$ ipython --no-banner

In [1]: import numpy as np

In [2]: import numpy.linalg as la

In [3]: np.set_printoptions(precision=3, suppress=True, linewidth=100)

In [4]: feats = np.load("m.npy")

In [5]: print(feats)
[[ 1.051 -0.172  0.508 -0.06   0.725  0.265 -0.852  0.599  0.778  0.124 -1.084]
 [-0.172  0.707 -0.745 -0.023 -0.297 -0.534  0.054 -0.082  0.55   0.578 -1.094]
 [ 0.508 -0.745  0.813  0.595  0.946  0.613 -0.524  0.602  0.678 -0.552  0.187]
 [-0.06  -0.023  0.595  1.352 -0.571 -0.194  0.56  -0.197  0.764  1.577  0.341]
 [ 0.725 -0.297  0.946 -0.571  0.124 -0.548 -0.402 -1.106  0.453  0.791 -0.461]
 [ 0.265 -0.534  0.613 -0.194 -0.548 -0.022 -0.627  0.369  0.163  0.912  0.065]
 [-0.852  0.054 -0.524  0.56  -0.402 -0.627  0.21   0.707  1.293  0.2   -0.816]
 [ 0.599 -0.082  0.602 -0.197 -1.106  0.369  0.707  1.936 -1.067  0.573 -0.103]
 [ 0.778  0.55   0.678  0.764  0.453  0.163  1.293 -1.067 -0.47   0.342  0.37 ]
 [ 0.124  0.578 -0.552  1.577  0.791  0.912  0.2    0.573  0.342 -0.223  0.156]
 [-1.084 -1.094  0.187  0.341 -0.461  0.065 -0.816 -0.103  0.37   0.156  1.522]]

In [6]: rk = la.matrix_rank(feats)

In [7]: print(rk)
7

In [8]: ns = la.svd(feats)[2][rk:].T

In [9]: print([int(la.matrix_rank(feats[:, :j + 1])) for j in range(11)])
[1, 2, 3, 4, 5, 6, 7, 7, 7, 7, 7]

In [10]: print(np.allclose(feats @ ns, 0))
True

In [11]: print(la.matrix_rank(feats.T @ feats), la.matrix_rank(feats @ feats.T))
7 7

In [12]: print(ns.shape)
(11, 4)

In [13]: U, sv, VT = la.svd(feats)

In [14]: print(sv.round(3) + 0)
[3. 3. 3. 3. 3. 3. 1. 0. 0. 0. 0.]

In [15]: Y = U[:, :7] @ np.diag(sv[:7]) @ VT[:7]

In [16]: print(la.matrix_rank(Y))
7

In [17]: gram = feats.T @ feats

In [18]: print(np.allclose(gram, gram.T))
True

In [19]: print(la.matrix_rank(gram))
7

In [20]: print(np.round(np.trace(gram), 3), np.round((feats ** 2).sum(), 3))
55.0 55.0

In [21]: print(la.matrix_rank(feats, rtol=0.1))
7

In [22]: print(round(float(la.norm(feats, 2) / la.norm(feats)), 3))
0.405

In [23]: print(np.argsort(-la.norm(feats, axis=0).round(6), kind="stable")[:3])
[ 7  3 10]

In [24]: E = np.load("dump.npy")

In [25]: print(E)
[[ 2 -2 -1 -1  2  1  1  2]
 [ 4 -4 -2 -2  4  2  2  4]
 [-2  2  1  1 -2 -1 -1 -2]
 [ 0  0  0  0  0  0  0  0]
 [-2  2  1  1 -2 -1 -1 -2]
 [-2  2  1  1 -2 -1 -1 -2]
 [-2  2  1  1 -2 -1 -1 -2]
 [ 4 -4 -2 -2  4  2  2  4]]

In [26]: print(np.allclose(E[:-1].T @ la.lstsq(E[:-1].T, E[-1])[0], E[-1]))
True

In [27]: print(np.unique(E.round(6), axis=0).shape)
(4, 8)

In [28]: print(np.abs(np.diag(la.qr(E)[1])) > 1e-9)
[ True False False False False False False False]

In [29]: print(round(float(la.norm(E, 2) / la.norm(E)), 3))
1.0

In [30]: print(la.cond(E) > 100)
True

In [31]: print([round(float(x), 3) for x in la.svd(E, compute_uv=False)[:3]])
[16.125, 0.0, 0.0]

In [32]: print(np.argsort(-la.norm(E, axis=0).round(6), kind="stable")[:3])
[0 1 4]

In [33]: data = np.loadtxt("arr.csv", delimiter=",")

In [34]: print(data)
[[0.333 0.    0.    0.333 0.    0.    0.    0.    0.333 0.   ]
 [0.    0.5   0.    0.    0.    0.    0.    0.5   0.    0.   ]
 [0.    0.    0.333 0.    0.    0.    0.    0.    0.333 0.333]
 [0.    0.2   0.    0.2   0.2   0.2   0.2   0.    0.    0.   ]
 [0.167 0.    0.167 0.167 0.167 0.    0.167 0.167 0.    0.   ]
 [0.    0.    0.    0.25  0.25  0.25  0.    0.    0.25  0.   ]
 [0.    0.    0.    0.    0.5   0.    0.5   0.    0.    0.   ]
 [0.125 0.    0.125 0.125 0.125 0.125 0.125 0.25  0.    0.   ]
 [0.    0.    0.    0.    0.    0.25  0.25  0.25  0.25  0.   ]
 [0.    0.333 0.    0.    0.    0.    0.    0.333 0.    0.333]]

In [35]: rng = np.random.default_rng(6731)

In [36]: idx = rng.permutation(10)

In [37]: Y = data[:, idx] * rng.choice([-1, 1], 10)

In [38]: print(Y)
[[ 0.    -0.     0.    -0.     0.    -0.    -0.333  0.333 -0.333  0.   ]
 [ 0.    -0.     0.    -0.     0.    -0.5   -0.     0.    -0.     0.5  ]
 [ 0.    -0.     0.333 -0.333  0.    -0.    -0.333  0.    -0.     0.   ]
 [ 0.2   -0.2    0.    -0.     0.2   -0.2   -0.     0.2   -0.     0.   ]
 [ 0.    -0.167  0.167 -0.     0.167 -0.    -0.     0.167 -0.167  0.167]
 [ 0.25  -0.25   0.    -0.     0.    -0.    -0.25   0.25  -0.     0.   ]
 [ 0.    -0.5    0.    -0.     0.5   -0.    -0.     0.    -0.     0.   ]
 [ 0.125 -0.125  0.125 -0.     0.125 -0.    -0.     0.125 -0.125  0.25 ]
 [ 0.25  -0.     0.    -0.     0.25  -0.    -0.25   0.    -0.     0.25 ]
 [ 0.    -0.     0.    -0.333  0.    -0.333 -0.     0.    -0.     0.333]]

In [39]: U, _, VT = la.svd(data.T @ Y)

In [40]: print(np.round(U @ VT, 3) + 0)
[[ 0.  0.  0.  0.  0.  0.  0.  0. -1.  0.]
 [ 0.  0.  0.  0.  0. -1.  0.  0.  0.  0.]
 [ 0.  0.  1.  0.  0.  0.  0.  0.  0.  0.]
 [ 0.  0.  0.  0.  0.  0.  0.  1.  0.  0.]
 [ 0. -1.  0.  0.  0.  0.  0.  0.  0.  0.]
 [ 1.  0.  0.  0.  0.  0.  0.  0.  0.  0.]
 [ 0.  0.  0.  0.  1.  0.  0.  0.  0.  0.]
 [ 0.  0.  0.  0.  0.  0.  0.  0.  0.  1.]
 [ 0.  0.  0.  0.  0.  0. -1.  0.  0.  0.]
 [ 0.  0.  0. -1.  0.  0.  0.  0.  0.  0.]]

In [41]: print(idx)
[5 4 2 9 6 1 8 3 0 7]

In [42]: idx = rng.permutation(10)

In [43]: print(idx)
[9 5 8 7 0 1 4 2 6 3]

In [44]: Y = data[idx][:, idx]

In [45]: print(np.allclose(Y, data))
False

In [46]: print(np.round(la.det(Y), 3), round(la.det(data[idx]), 3))
0.0 0.0

In [47]: print(np.sort(np.abs(la.eigvals(Y))))
[0.1   0.1   0.273 0.273 0.333 0.399 0.399 0.493 0.493 1.   ]

In [48]: O, r_ = la.qr(data)

In [49]: print(np.allclose(r_.T @ r_, data.T @ data))
True

In [50]: print(O.shape, r_.shape)
(10, 10) (10, 10)

In [51]: print(np.trace(O @ O.T))
10.0

In [52]: print(np.round(O.T @ O, 3) + 0)
[[1. 0. 0. 0. 0. 0. 0. 0. 0. 0.]
 [0. 1. 0. 0. 0. 0. 0. 0. 0. 0.]
 [0. 0. 1. 0. 0. 0. 0. 0. 0. 0.]
 [0. 0. 0. 1. 0. 0. 0. 0. 0. 0.]
 [0. 0. 0. 0. 1. 0. 0. 0. 0. 0.]
 [0. 0. 0. 0. 0. 1. 0. 0. 0. 0.]
 [0. 0. 0. 0. 0. 0. 1. 0. 0. 0.]
 [0. 0. 0. 0. 0. 0. 0. 1. 0. 0.]
 [0. 0. 0. 0. 0. 0. 0. 0. 1. 0.]
 [0. 0. 0. 0. 0. 0. 0. 0. 0. 1.]]

In [53]: print(np.abs(np.diag(r_)))
[0.393 0.633 0.377 0.314 0.524 0.275 0.183 0.135 0.331 0.277]

In [54]: print(round(float(la.det(data)), 3))
0.0

In [55]: print(np.round(np.abs(la.eigvals(data)).max(), 3))
1.0

In [56]: print(np.sort(np.abs(la.eigvals(data))))
[0.1   0.1   0.273 0.273 0.333 0.399 0.399 0.493 0.493 1.   ]

In [57]: print((data + data.T) / 2)
[[0.333 0.    0.    0.167 0.083 0.    0.    0.062 0.167 0.   ]
 [0.    0.5   0.    0.1   0.    0.    0.    0.25  0.    0.167]
 [0.    0.    0.333 0.    0.083 0.    0.    0.062 0.167 0.167]
 [0.167 0.1   0.    0.2   0.183 0.225 0.1   0.062 0.    0.   ]
 [0.083 0.    0.083 0.183 0.167 0.125 0.333 0.146 0.    0.   ]
 [0.    0.    0.    0.225 0.125 0.25  0.    0.062 0.25  0.   ]
 [0.    0.    0.    0.1   0.333 0.    0.5   0.062 0.125 0.   ]
 [0.062 0.25  0.062 0.062 0.146 0.062 0.062 0.25  0.125 0.167]
 [0.167 0.    0.167 0.    0.    0.25  0.125 0.125 0.25  0.   ]
 [0.    0.167 0.167 0.    0.    0.    0.    0.167 0.    0.333]]

In [58]: print(np.allclose(data @ data.T, data.T @ data))
False

In [59]: print((data - data.T) / 2)
[[ 0.     0.     0.     0.167 -0.083  0.     0.    -0.062  0.167  0.   ]
 [ 0.     0.     0.    -0.1    0.     0.     0.     0.25   0.    -0.167]
 [ 0.     0.     0.     0.    -0.083  0.     0.    -0.062  0.167  0.167]
 [-0.167  0.1    0.     0.     0.017 -0.025  0.1   -0.062  0.     0.   ]
 [ 0.083  0.     0.083 -0.017  0.    -0.125 -0.167  0.021  0.     0.   ]
 [ 0.     0.     0.     0.025  0.125  0.     0.    -0.062  0.     0.   ]
 [ 0.     0.     0.    -0.1    0.167  0.     0.    -0.062 -0.125  0.   ]
 [ 0.062 -0.25   0.062  0.062 -0.021  0.062  0.062  0.    -0.125 -0.167]
 [-0.167  0.    -0.167  0.     0.     0.     0.125  0.125  0.     0.   ]
 [ 0.     0.167 -0.167  0.     0.     0.     0.     0.167  0.     0.   ]]

In [60]: print(data @ np.ones(10))
[1. 1. 1. 1. 1. 1. 1. 1. 1. 1.]

In [61]: print(data.sum(axis=1))
[1. 1. 1. 1. 1. 1. 1. 1. 1. 1.]

In [62]: print(np.sort(np.abs(la.eigvals(data)))[::-1])
[1.    0.493 0.493 0.399 0.399 0.333 0.273 0.273 0.1   0.1  ]

In [63]: print(la.matrix_power(data, 100))
[[0.068 0.067 0.068 0.11  0.177 0.08  0.179 0.128 0.087 0.034]
 [0.068 0.067 0.068 0.11  0.177 0.08  0.179 0.128 0.087 0.034]
 [0.068 0.067 0.068 0.11  0.177 0.08  0.179 0.128 0.087 0.034]
 [0.068 0.067 0.068 0.11  0.177 0.08  0.179 0.128 0.087 0.034]
 [0.068 0.067 0.068 0.11  0.177 0.08  0.179 0.128 0.087 0.034]
 [0.068 0.067 0.068 0.11  0.177 0.08  0.179 0.128 0.087 0.034]
 [0.068 0.067 0.068 0.11  0.177 0.08  0.179 0.128 0.087 0.034]
 [0.068 0.067 0.068 0.11  0.177 0.08  0.179 0.128 0.087 0.034]
 [0.068 0.067 0.068 0.11  0.177 0.08  0.179 0.128 0.087 0.034]
 [0.068 0.067 0.068 0.11  0.177 0.08  0.179 0.128 0.087 0.034]]

In [64]: pr = np.eye(10)[3]

In [65]: for _ in range(5):
    ...:     pr = pr @ data
    ...:     print(pr.round(3))
    ...: 
[0.  0.2 0.  0.2 0.2 0.2 0.2 0.  0.  0. ]
[0.033 0.14  0.033 0.123 0.223 0.09  0.173 0.133 0.05  0.   ]
[0.065 0.095 0.065 0.112 0.188 0.076 0.178 0.153 0.057 0.011]
[0.072 0.073 0.072 0.114 0.181 0.075 0.176 0.135 0.077 0.025]
[0.071 0.068 0.071 0.112 0.176 0.078 0.177 0.128 0.086 0.032]
